$ python3 -q
>>> import numpy as np
>>> from numpy import linalg as LA
>>> np.set_printoptions(precision=2, suppress=True, linewidth=160)
>>> J = np.load("case9.npy")
>>> J
array([[ 0.87,  2.82,  0.03,  1.93],
       [ 1.02,  2.94,  0.08,  1.85],
       [ 0.95,  3.09,  0.06,  2.17],
       [ 1.02,  3.01,  0.01,  1.81],
       [ 0.92,  3.12,  0.04,  1.92],
       [ 1.06,  3.06, -0.05,  2.13],
       [ 0.97,  2.95, -0.09,  2.08],
       [ 0.95,  3.07,  0.24,  1.94],
       [ 0.85,  2.94, -0.11,  1.96],
       [ 0.97,  3.03, -0.17,  2.  ],
       [-2.22,  1.96, -1.08, -3.14],
       [-2.03,  2.02, -1.06, -2.96],
       [-1.96,  1.83, -0.9 , -3.12],
       [-2.04,  2.04, -1.08, -2.9 ],
       [-2.07,  2.09, -0.94, -2.94],
       [-2.  ,  1.98, -0.87, -3.03],
       [-1.95,  2.02, -1.12, -3.08],
       [-2.11,  2.15, -0.93, -3.15],
       [-2.14,  1.91, -0.89, -3.02],
       [-2.16,  2.1 , -1.01, -2.95],
       [-2.94,  2.08,  2.98, -3.14],
       [-3.01,  2.1 ,  2.94, -3.06],
       [-2.99,  2.04,  3.38, -3.03],
       [-2.79,  1.91,  2.95, -3.06],
       [-3.02,  1.89,  3.  , -2.9 ],
       [-2.95,  2.1 ,  3.06, -2.97],
       [-2.97,  2.14,  2.93, -3.09],
       [-2.97,  2.09,  3.01, -2.96],
       [-3.14,  1.9 ,  3.05, -2.98],
       [-3.06,  1.93,  3.15, -3.1 ]])
>>> lab = J[:, 1] > np.median(J[:, 1])
>>> u = J[lab].mean(axis=0) - J[~lab].mean(axis=0)
>>> ((J - J.mean(axis=0)) @ u > 0).astype(int)
array([1, 1, 1, 1, 1, 1, 1, 1, 1, 1, 0, 0, 0, 0, 0, 0, 0, 0, 0, 0, 0, 0, 0, 0, 0, 0, 0, 0, 0, 0])
>>> np.argsort(-np.abs(u).round(6), kind="stable")
array([3, 0, 1, 2])
>>> u
array([ 2.25,  0.73, -0.44,  3.33])
>>> mat = np.arange(24).reshape(4, 6) + -2
>>> mat
array([[-2, -1,  0,  1,  2,  3],
       [ 4,  5,  6,  7,  8,  9],
       [10, 11, 12, 13, 14, 15],
       [16, 17, 18, 19, 20, 21]])
>>> left, sig, VT = LA.svd(mat)
>>> evecs = VT[:(sig > 1e-8).sum()]
>>> rng = np.random.default_rng(8919)
>>> x = mat[0] + -2 * mat[3] + rng.integers(2) * np.eye(6)[0]
>>> x
array([-33., -35., -36., -37., -38., -39.])
>>> np.diag(evecs.T @ evecs)
array([0.52, 0.3 , 0.18, 0.18, 0.3 , 0.52])
>>> np.allclose(evecs.T @ evecs @ x, x)
False
>>> round(float(LA.norm(x - evecs.T @ evecs @ x)), 2)
0.69
>>> LA.matrix_rank(mat)
np.int64(2)
>>> round(float(LA.norm(mat)), 2)
57.58
>>> np.count_nonzero(mat)
np.int64(23)
>>> mat.sum(axis=0)
array([28, 32, 36, 40, 44, 48])
>>> mat.sum(axis=1)
array([  3,  39,  75, 111])
>>> np.abs(mat).max()
np.int64(21)
>>> mat[:, 6]
Traceback (most recent call last):
  File "<python-input-26>", line 1, in <module>
    mat[:, 6]
    ~~~^^^^^^
IndexError: index 6 is out of bounds for axis 1 with size 6
>>> mat.shape
(4, 6)
>>> mat.mean(axis=0)
array([ 7.,  8.,  9., 10., 11., 12.])
>>> np.round(LA.svd(mat, compute_uv=False), 2) + 0
array([57.39,  4.79,  0.  ,  0.  ])
>>> B = np.array([[1, 1], [2, -1], [-3, 1], [-1, 1], [-1, 3], [-2, 0]])
>>> LA.matrix_rank(np.vstack([mat, B.T]))
np.int64(4)
>>> np.einsum("ij,ij->i", mat, mat)
array([  19,  271,  955, 2071])
>>> mat @ B
array([[-13,   6],
       [-37,  36],
       [-61,  66],
       [-85,  96]])
>>> np.vstack([mat, B.T]).shape
(6, 6)
>>> M = np.array([[1.02, 2.0, 4.0, 0.0, 4.0, 4.0],
...     [0.0, 1.02, 3.0, 5.0, 5.0, 4.0],
...     [2.0, 0.0, 5.02, 2.0, 4.0, 4.0],
...     [4.0, 2.0, 4.0, 0.02, 3.0, 1.0],
...     [0.0, 3.0, 0.0, 2.0, 3.02, 2.0],
...     [1.0, 2.0, 4.0, 0.0, 4.0, 4.02]])
>>> M
array([[1.02, 2.  , 4.  , 0.  , 4.  , 4.  ],
       [0.  , 1.02, 3.  , 5.  , 5.  , 4.  ],
       [2.  , 0.  , 5.02, 2.  , 4.  , 4.  ],
       [4.  , 2.  , 4.  , 0.02, 3.  , 1.  ],
       [0.  , 3.  , 0.  , 2.  , 3.02, 2.  ],
       [1.  , 2.  , 4.  , 0.  , 4.  , 4.02]])
>>> LA.matrix_rank(M, rtol=0.1)
np.int64(4)
>>> np.argsort(-LA.norm(M, axis=0).round(6), kind="stable")[:3]
array([4, 2, 5])
>>> np.round(LA.norm(M, 2) / LA.norm(M), 2)
np.float64(0.92)
>>> t3 = np.stack([M, 3 * M, M[::-1]])
>>> t3.sum(axis=0)
array([[ 5.08, 10.  , 20.  ,  0.  , 20.  , 20.02],
       [ 0.  ,  7.08, 12.  , 22.  , 23.02, 18.  ],
       [12.  ,  2.  , 24.08,  8.02, 19.  , 17.  ],
       [18.  ,  8.  , 21.02,  2.08, 16.  ,  8.  ],
       [ 0.  , 13.02,  3.  , 13.  , 17.08, 12.  ],
       [ 5.02, 10.  , 20.  ,  0.  , 20.  , 20.08]])
>>> LA.matrix_rank(t3.reshape(3, -1))
np.int64(2)
